$ python -q
>>> import numpy as np
>>> import numpy.linalg as la
>>> np.set_printoptions(precision=1, suppress=True, linewidth=100)
>>> tidy = lambda a: np.round(a, 1) + 0
>>> mat = np.loadtxt("sample9.csv", delimiter=",")
>>> mat
array([[ 0.,  2., -2.,  0., -1.,  3., -3.,  0.],
       [ 0.,  0., -2., -3., -3.,  1., -3., -3.],
       [ 0.,  0.,  0.,  3.,  2.,  0., -1., -2.],
       [ 0.,  0.,  0.,  0.,  2.,  3.,  3., -1.],
       [ 0.,  0.,  0.,  0.,  0.,  0.,  1.,  2.],
       [ 0.,  0.,  0.,  0.,  0.,  0.,  3.,  1.],
       [ 0.,  0.,  0.,  0.,  0.,  0.,  0., -1.],
       [ 0.,  0.,  0.,  0.,  0.,  0.,  0.,  0.]])
>>> np.allclose(mat, mat.T)
False
>>> np.trace(mat)
np.float64(0.0)
>>> tidy(np.sort(np.abs(la.eigvals(mat))))
array([0., 0., 0., 0., 0., 0., 0., 0.])
>>> tidy(la.matrix_power(mat, 4))
array([[   0.,    0.,    0.,    0.,  -24.,  -36., -176.,  -52.],
       [   0.,    0.,    0.,    0.,    0.,    0.,  -66.,   13.],
       [   0.,    0.,    0.,    0.,    0.,    0.,    0.,  -33.],
       [   0.,    0.,    0.,    0.,    0.,    0.,    0.,    0.],
       [   0.,    0.,    0.,    0.,    0.,    0.,    0.,    0.],
       [   0.,    0.,    0.,    0.,    0.,    0.,    0.,    0.],
       [   0.,    0.,    0.,    0.,    0.,    0.,    0.,    0.],
       [   0.,    0.,    0.,    0.,    0.,    0.,    0.,    0.]])
>>> tidy(np.abs(la.eigvals(mat)).max())
np.float64(0.0)
>>> np.allclose(mat @ mat.T, mat.T @ mat)
False
